% ipython --no-banner

In [1]: import numpy as np

In [2]: np.set_printoptions(precision=2, suppress=True, linewidth=200)

In [3]: tidy = lambda a: np.round(a, 2) + 0

In [4]: F = np.load("block17.npy")

In [5]: F
Out[5]: 
array([[2, 0, 0],
       [0, 0, 0],
       [0, 0, 1]])

In [6]: Uu, s, Vt = np.linalg.svd(F)

In [7]: np.argmax(s[:-1] / (s[1:] + 1e-6)) + 1
Out[7]: np.int64(2)

In [8]: M2 = Uu[:, :2] @ np.diag(s[:2]) @ Vt[:2]

In [9]: tidy(np.linalg.norm(F - M2) / np.linalg.norm(F))
Out[9]: np.float64(0.0)

In [10]: print(tidy(np.linalg.norm(F - M2, 2)), s[2])
0.0 0.0

In [11]: tidy(F @ np.linalg.pinv(F) @ F)
Out[11]: 
array([[2., 0., 0.],
       [0., 0., 0.],
       [0., 0., 1.]])

In [12]: try:
    ...:     np.linalg.inv(F)
    ...: except np.linalg.LinAlgError as e:
    ...:     print("failed:", e)
    ...: 
failed: Singular matrix

In [13]: np.abs(np.diag(np.linalg.qr(F)[1])) > 1e-9
Out[13]: array([ True, False,  True])

In [14]: np.linalg.lstsq(F[:-1].T, F[-1])[2]
Out[14]: np.int32(1)

In [15]: np.unique(F.round(6), axis=0).shape
Out[15]: (3, 3)

In [16]: r = np.linalg.matrix_rank(F)

In [17]: r
Out[17]: np.int64(2)

In [18]: ns = np.linalg.svd(F)[2][r:].T

In [19]: print(ns[:, 0] / ns[np.abs(ns[:, 0]).round(6).argmax(), 0])
[0. 1. 0.]

In [20]: [int(np.linalg.matrix_rank(F[:i])) for i in range(1, len(F) + 1)]
Out[20]: [1, 1, 2]

In [21]: np.linalg.matrix_rank(F.T @ F), np.linalg.matrix_rank(F @ F.T)
Out[21]: (np.int64(2), np.int64(2))

In [22]: np.allclose(F @ ns, 0)
Out[22]: True

In [23]: F @ ns
Out[23]: 
array([[0.],
       [0.],
       [0.]])
